% python3 -q
>>> import numpy as np
>>> from numpy import linalg as LA
>>> np.set_printoptions(precision=3, suppress=True, linewidth=140, legacy="1.25")
>>> def tidy(a):
...     return np.round(a, 3) + 0
... 
>>> M = np.load("layer5.npy")
>>> tidy(M)
array([[ 0.4  , -0.184,  0.282, -0.06 ,  0.718, -0.476, -0.662,  0.318, -0.652,  0.843,  0.289],
       [-1.186, -0.11 , -0.436,  0.782, -0.683, -0.385,  0.121,  0.47 ,  0.465,  0.814,  0.553],
       [ 0.239, -0.326,  0.175,  0.495, -0.256,  0.033,  0.229, -1.077,  0.436,  0.473, -0.43 ],
       [-0.283,  0.527,  1.051,  0.026, -0.031,  0.237, -0.484, -0.204,  0.766,  0.424,  0.66 ],
       [ 0.633, -0.822,  0.445,  0.48 ,  0.119, -0.058, -0.183,  0.773,  0.555, -0.613, -0.651],
       [-0.1  ,  0.702,  0.515,  0.5  ,  0.622,  0.732,  0.459,  0.594,  0.166,  0.539, -0.612],
       [ 0.416, -0.064, -0.424, -0.407, -0.086, -0.713,  1.475,  0.584, -0.478, -0.234,  0.954],
       [-1.211, -0.323,  0.526,  0.32 ,  0.028,  0.077,  0.031, -0.482, -0.131, -0.757, -0.47 ],
       [ 0.265, -0.205, -0.258, -1.2  , -0.648,  1.107, -0.752,  0.568,  0.103, -0.432, -0.24 ],
       [-0.48 ,  0.115,  0.661, -0.235, -1.346, -0.478,  0.019, -0.3  ,  0.134, -0.764, -1.201],
       [ 0.726,  0.831, -0.378,  0.822, -0.332, -0.667, -0.514,  0.552,  0.046, -0.757,  0.581],
       [ 0.03 , -0.323,  0.274,  1.327, -0.382,  0.627, -0.023,  0.226, -0.308,  0.317,  0.192]])
>>> np.zeros(12, 11)
Traceback (most recent call last):
  File "<python-input-6>", line 1, in <module>
    np.zeros(12, 11)
    ~~~~~~~~^^^^^^^^
TypeError: Cannot interpret '11' as a data type
>>> tidy(M.sum(axis=0))
array([-0.549, -0.182,  2.431,  2.85 , -2.278,  0.035, -0.284,  2.023,  1.103, -0.147, -0.374])
>>> np.unravel_index(np.abs(M).argmax(), M.shape)
(6, 6)
>>> hat = M @ LA.solve(M.T @ M, M.T)
>>> np.trace(hat)
11.0
>>> np.allclose(hat @ hat, hat)
True
>>> t = np.radians(30)
>>> Rm = np.eye(11)
>>> Rm[4, 4] = Rm[5, 5] = np.cos(t)
>>> Rm[4, 5], Rm[5, 4] = -np.sin(t), np.sin(t)
>>> tidy(Rm)
array([[ 1.   ,  0.   ,  0.   ,  0.   ,  0.   ,  0.   ,  0.   ,  0.   ,  0.   ,  0.   ,  0.   ],
       [ 0.   ,  1.   ,  0.   ,  0.   ,  0.   ,  0.   ,  0.   ,  0.   ,  0.   ,  0.   ,  0.   ],
       [ 0.   ,  0.   ,  1.   ,  0.   ,  0.   ,  0.   ,  0.   ,  0.   ,  0.   ,  0.   ,  0.   ],
       [ 0.   ,  0.   ,  0.   ,  1.   ,  0.   ,  0.   ,  0.   ,  0.   ,  0.   ,  0.   ,  0.   ],
       [ 0.   ,  0.   ,  0.   ,  0.   ,  0.866, -0.5  ,  0.   ,  0.   ,  0.   ,  0.   ,  0.   ],
       [ 0.   ,  0.   ,  0.   ,  0.   ,  0.5  ,  0.866,  0.   ,  0.   ,  0.   ,  0.   ,  0.   ],
       [ 0.   ,  0.   ,  0.   ,  0.   ,  0.   ,  0.   ,  1.   ,  0.   ,  0.   ,  0.   ,  0.   ],
       [ 0.   ,  0.   ,  0.   ,  0.   ,  0.   ,  0.   ,  0.   ,  1.   ,  0.   ,  0.   ,  0.   ],
       [ 0.   ,  0.   ,  0.   ,  0.   ,  0.   ,  0.   ,  0.   ,  0.   ,  1.   ,  0.   ,  0.   ],
       [ 0.   ,  0.   ,  0.   ,  0.   ,  0.   ,  0.   ,  0.   ,  0.   ,  0.   ,  1.   ,  0.   ],
       [ 0.   ,  0.   ,  0.   ,  0.   ,  0.   ,  0.   ,  0.   ,  0.   ,  0.   ,  0.   ,  1.   ]])
>>> other = M @ Rm.T
>>> np.allclose(M @ M.T, other @ other.T)
True
>>> arr = np.loadtxt("block19.csv", delimiter=",")
>>> arr
array([[-1.206, -2.673, -2.693, -1.19 , -0.897,  3.004, -3.881,  4.828, -0.025,  3.304,  2.7  ,  3.027],
       [-2.401, -1.967, -1.987,  0.722, -1.479,  1.913, -2.764,  2.981,  0.187,  2.188,  2.987,  1.318],
       [-1.185,  4.129,  4.098,  5.003, -0.301, -5.25 ,  6.125, -8.386,  0.413, -5.502, -2.122, -6.435],
       [ 4.844,  0.593,  0.614, -4.521,  2.702,  0.318,  0.611,  0.612, -0.61 , -0.01 , -3.636,  2.106],
       [ 3.599,  1.359,  1.284, -2.633,  2.084, -0.772,  1.698, -1.211, -0.383, -1.074, -3.281,  0.439],
       [ 4.391, -0.33 , -0.271, -4.887,  2.408,  1.312, -0.714,  2.232, -0.622,  1.099, -2.668,  3.096],
       [-2.788,  3.908,  3.91 ,  6.528, -1.204, -5.283,  5.886, -8.612,  0.633, -5.536, -0.877, -7.097],
       [-3.997,  1.167,  1.213,  5.325, -2.093, -2.339,  1.988, -3.8  ,  0.608, -2.182,  1.757, -4.076],
       [ 2.009, -2.34 , -2.304, -4.184,  0.881,  3.187, -3.516,  5.214, -0.412,  3.323,  0.277,  4.383],
       [ 0.401, -2.507, -2.521, -2.684, -0.016,  3.142, -3.737,  4.99 , -0.183,  3.323,  1.481,  3.696]])
>>> Uu, s, Vt = LA.svd(arr)
>>> tidy(s)
array([31.479, 15.063,  0.125,  0.088,  0.081,  0.059,  0.049,  0.025,  0.022,  0.01 ])
>>> other = Uu[:, :2] @ np.diag(s[:2]) @ Vt[:2]
>>> tidy(LA.norm(arr - other) / LA.norm(arr))
0.006
>>> LA.matrix_rank(other)
2
>>> tidy(LA.norm(arr - other, 2)), tidy(s[2])
(0.125, 0.125)
>>> LA.matrix_rank(arr, rtol=0.05)
2
>>> tidy(np.abs(arr - other).max())
0.061
>>> rng = np.random.default_rng(5519)
>>> other = M + rng.integers(-2, 3, (12, 1)) @ rng.integers(-2, 3, (1, 11))
>>> tidy(other)
array([[ 4.4  ,  1.816,  2.282,  3.94 ,  0.718, -4.476, -4.662,  0.318,  1.348, -3.157,  0.289],
       [-5.186, -2.11 , -2.436, -3.218, -0.683,  3.615,  4.121,  0.47 , -1.535,  4.814,  0.553],
       [ 0.239, -0.326,  0.175,  0.495, -0.256,  0.033,  0.229, -1.077,  0.436,  0.473, -0.43 ],
       [-0.283,  0.527,  1.051,  0.026, -0.031,  0.237, -0.484, -0.204,  0.766,  0.424,  0.66 ],
       [ 0.633, -0.822,  0.445,  0.48 ,  0.119, -0.058, -0.183,  0.773,  0.555, -0.613, -0.651],
       [-4.1  , -1.298, -1.485, -3.5  ,  0.622,  4.732,  4.459,  0.594, -1.834,  4.539, -0.612],
       [ 2.416,  0.936,  0.576,  1.593, -0.086, -2.713, -0.525,  0.584,  0.522, -2.234,  0.954],
       [-5.211, -2.323, -1.474, -3.68 ,  0.028,  4.077,  4.031, -0.482, -2.131,  3.243, -0.47 ],
       [-3.735, -2.205, -2.258, -5.2  , -0.648,  5.107,  3.248,  0.568, -1.897,  3.568, -0.24 ],
       [ 1.52 ,  1.115,  1.661,  1.765, -1.346, -2.478, -1.981, -0.3  ,  1.134, -2.764, -1.201],
       [ 4.726,  2.831,  1.622,  4.822, -0.332, -4.667, -4.514,  0.552,  2.046, -4.757,  0.581],
       [ 2.03 ,  0.677,  1.274,  3.327, -0.382, -1.373, -2.023,  0.226,  0.692, -1.683,  0.192]])
>>> np.abs(other - M).sum(axis=1)
array([26., 26.,  0.,  0.,  0., 26., 13., 26., 26., 13., 26., 13.])
>>> LA.matrix_rank(other - M, tol=1e-8)
1
>>> hat = other @ LA.solve(other.T @ other, other.T)
>>> np.allclose(hat @ hat, hat)
True
>>> data = np.load("run13.npy")
>>> data
array([[  4.543, -11.487,  -6.139,   6.119],
       [ -2.515,  12.643,  -8.867,  -5.318],
       [ -9.81 ,   4.491, -16.381,   1.295],
       [ -9.51 ,   3.935, -16.667,   3.698],
       [ -8.252,   4.186, -18.271,   4.289],
       [  3.994, -10.379,  -5.548,   6.921],
       [ -0.321,  12.371,  -6.269,  -3.762],
       [  6.933, -13.531,  -6.938,   4.484],
       [-11.207,   3.239, -17.412,   1.638],
       [ -4.408,  11.885,  -8.038,  -3.296],
       [ -7.53 ,   4.2  , -17.451,   2.486]])
>>> def softmax(z):
...     e = np.exp(z - z.max(axis=-1, keepdims=True))
...     return e / e.sum(axis=-1, keepdims=True)
... 
>>> tidy(softmax(data[2] + -1))
array([0.   , 0.961, 0.   , 0.039])
>>> tidy(softmax(10 * data[2]))
array([0., 1., 0., 0.])
>>> scores = data @ data.T / np.sqrt(4)
>>> tidy(softmax(scores + np.triu(np.full(scores.shape, -np.inf), 1)))
array([[1.   , 0.   , 0.   , 0.   , 0.   , 0.   , 0.   , 0.   , 0.   , 0.   , 0.   ],
       [0.   , 1.   , 0.   , 0.   , 0.   , 0.   , 0.   , 0.   , 0.   , 0.   , 0.   ],
       [0.   , 0.   , 1.   , 0.   , 0.   , 0.   , 0.   , 0.   , 0.   , 0.   , 0.   ],
       [0.   , 0.   , 0.013, 0.987, 0.   , 0.   , 0.   , 0.   , 0.   , 0.   , 0.   ],
       [0.   , 0.   , 0.   , 0.   , 1.   , 0.   , 0.   , 0.   , 0.   , 0.   , 0.   ],
       [0.997, 0.   , 0.   , 0.   , 0.   , 0.003, 0.   , 0.   , 0.   , 0.   , 0.   ],
       [0.   , 1.   , 0.   , 0.   , 0.   , 0.   , 0.   , 0.   , 0.   , 0.   , 0.   ],
       [0.   , 0.   , 0.   , 0.   , 0.   , 0.   , 0.   , 1.   , 0.   , 0.   , 0.   ],
       [0.   , 0.   , 0.   , 0.   , 0.005, 0.   , 0.   , 0.   , 0.995, 0.   , 0.   ],
       [0.   , 0.999, 0.   , 0.   , 0.   , 0.   , 0.   , 0.   , 0.   , 0.001, 0.   ],
       [0.   , 0.   , 0.   , 0.   , 0.839, 0.   , 0.   , 0.   , 0.161, 0.   , 0.   ]])
>>> tidy(softmax(scores)[2] @ data)
array([-11.13 ,   3.264, -17.434,   1.707])
>>> softmax(scores).round(6).argmax(axis=1)
array([7, 1, 8, 8, 4, 7, 1, 7, 8, 1, 4])
>>> tidy(softmax(scores))
array([[0.   , 0.   , 0.   , 0.   , 0.   , 0.   , 0.   , 1.   , 0.   , 0.   , 0.   ],
       [0.   , 1.   , 0.   , 0.   , 0.   , 0.   , 0.   , 0.   , 0.   , 0.   , 0.   ],
       [0.   , 0.   , 0.   , 0.   , 0.026, 0.   , 0.   , 0.   , 0.974, 0.   , 0.   ],
       [0.   , 0.   , 0.   , 0.   , 0.468, 0.   , 0.   , 0.   , 0.532, 0.   , 0.   ],
       [0.   , 0.   , 0.   , 0.   , 0.965, 0.   , 0.   , 0.   , 0.035, 0.   , 0.   ],
       [0.   , 0.   , 0.   , 0.   , 0.   , 0.   , 0.   , 1.   , 0.   , 0.   , 0.   ],
       [0.   , 1.   , 0.   , 0.   , 0.   , 0.   , 0.   , 0.   , 0.   , 0.   , 0.   ],
       [0.   , 0.   , 0.   , 0.   , 0.   , 0.   , 0.   , 1.   , 0.   , 0.   , 0.   ],
       [0.   , 0.   , 0.   , 0.   , 0.005, 0.   , 0.   , 0.   , 0.995, 0.   , 0.   ],
       [0.   , 0.999, 0.   , 0.   , 0.   , 0.   , 0.   , 0.   , 0.   , 0.001, 0.   ],
       [0.   , 0.   , 0.   , 0.   , 0.839, 0.   , 0.   , 0.   , 0.161, 0.   , 0.   ]])
>>> cov = np.cov(data, rowvar=False)
>>> tidy(np.corrcoef(data.T))
array([[ 1.   , -0.624,  0.895,  0.224],
       [-0.624,  1.   , -0.302, -0.856],
       [ 0.895, -0.302,  1.   , -0.12 ],
       [ 0.224, -0.856, -0.12 ,  1.   ]])
>>> tidy(data.std(axis=0))
array([6.148, 9.125, 5.203, 3.932])
>>> tidy(cov)
array([[ 41.574, -38.494,  31.503,   5.953],
       [-38.494,  91.598, -15.778, -33.803],
       [ 31.503, -15.778,  29.78 ,  -2.709],
       [  5.953, -33.803,  -2.709,  17.006]])
>>> tidy(np.corrcoef(data[:, 1], data[:, 0])[0, 1])
-0.624
>>> Lm = LA.cholesky(cov)
>>> tidy(cov / np.sqrt(np.outer(np.diag(cov), np.diag(cov))))
array([[ 1.   , -0.624,  0.895,  0.224],
       [-0.624,  1.   , -0.302, -0.856],
       [ 0.895, -0.302,  1.   , -0.12 ],
       [ 0.224, -0.856, -0.12 ,  1.   ]])
>>> tidy(np.diag(Lm) ** 2)
array([41.574, 55.957,  2.703,  1.776])
>>> LA.eigvalsh(cov).min() > 0
True
>>> K = np.load("out19.npy")
>>> K
array([[ 2,  3,  2,  3,  2,  3],
       [ 0,  3,  0,  3,  0,  3],
       [-3,  1, -3,  1, -3,  1],
       [ 2,  3,  2,  3,  2,  3],
       [ 0,  3,  0,  3,  0,  3],
       [-3,  1, -3,  1, -3,  1]])
>>> np.unique(K.round(6), axis=0).shape
(3, 6)
>>> try:
...     LA.inv(K)
... except LA.LinAlgError as e:
...     print("failed:", e)
... 
failed: Singular matrix
>>> tidy(np.trace(LA.pinv(K) @ K))
2.0
>>> LA.lstsq(K[:-1].T, K[-1])[2]
2
>>> np.abs(np.diag(LA.qr(K)[1])) > 1e-9
array([ True,  True, False, False, False, False])
>>> Uu, s, Vt = LA.svd(K)
>>> V = Vt[:(s > 1e-8).sum()]
>>> vec = K[4] + -1 * K[0] + rng.integers(2) * np.eye(6)[2]
>>> vec
array([-2.,  0., -1.,  0., -2.,  0.])
>>> tidy(V.T @ V)
array([[0.333, 0.   , 0.333, 0.   , 0.333, 0.   ],
       [0.   , 0.333, 0.   , 0.333, 0.   , 0.333],
       [0.333, 0.   , 0.333, 0.   , 0.333, 0.   ],
       [0.   , 0.333, 0.   , 0.333, 0.   , 0.333],
       [0.333, 0.   , 0.333, 0.   , 0.333, 0.   ],
       [0.   , 0.333, 0.   , 0.333, 0.   , 0.333]])
>>> tidy(LA.norm(vec - V.T @ V @ vec))
0.816
>>> LA.matrix_rank(np.vstack([K, vec]))
3
>>> tidy(np.diag(V.T @ V))
array([0.333, 0.333, 0.333, 0.333, 0.333, 0.333])
>>> [round(float(x), 3) for x in LA.svd(K, compute_uv=False)[:3]]
[11.021, 8.399, 0.0]
>>> LA.matrix_rank(K, rtol=0.1)
2
>>> LA.cond(K) > 100
True
>>> mat = np.loadtxt("mat.csv", delimiter=",")
>>> mat
array([[-2.,  0.,  0.,  0.,  0.,  0.,  0.,  0.,  0.,  0.,  0.,  0.,  0.],
       [ 0.,  0.,  0.,  0.,  0.,  0.,  0.,  0.,  0.,  0.,  0.,  0.,  0.],
       [ 0.,  0.,  0.,  0.,  0.,  0.,  0.,  0.,  0.,  0.,  0.,  0.,  0.],
       [ 0.,  0.,  0., -2.,  0.,  0.,  0.,  0.,  0.,  0.,  0.,  0.,  0.],
       [ 0.,  0.,  0.,  0.,  0.,  0.,  0.,  0.,  0.,  0.,  0.,  0.,  0.],
       [ 0.,  0.,  0.,  0.,  0.,  1.,  0.,  0.,  0.,  0.,  0.,  0.,  0.],
       [ 0.,  0.,  0.,  0.,  0.,  0.,  1.,  0.,  0.,  0.,  0.,  0.,  0.],
       [ 0.,  0.,  0.,  0.,  0.,  0.,  0.,  0.,  0.,  0.,  0.,  0.,  0.],
       [ 0.,  0.,  0.,  0.,  0.,  0.,  0.,  0.,  1.,  0.,  0.,  0.,  0.],
       [ 0.,  0.,  0.,  0.,  0.,  0.,  0.,  0.,  0.,  1.,  0.,  0.,  0.],
       [ 0.,  0.,  0.,  0.,  0.,  0.,  0.,  0.,  0.,  0.,  2.,  0.,  0.],
       [ 0.,  0.,  0.,  0.,  0.,  0.,  0.,  0.,  0.,  0.,  0., -2.,  0.],
       [ 0.,  0.,  0.,  0.,  0.,  0.,  0.,  0.,  0.,  0.,  0.,  0.,  0.]])
>>> np.abs(np.diag(LA.qr(mat)[1])) > 1e-9
array([ True, False, False,  True, False,  True,  True, False,  True,  True,  True,  True, False])
>>> np.unique(mat.round(6), axis=0).shape
(9, 13)
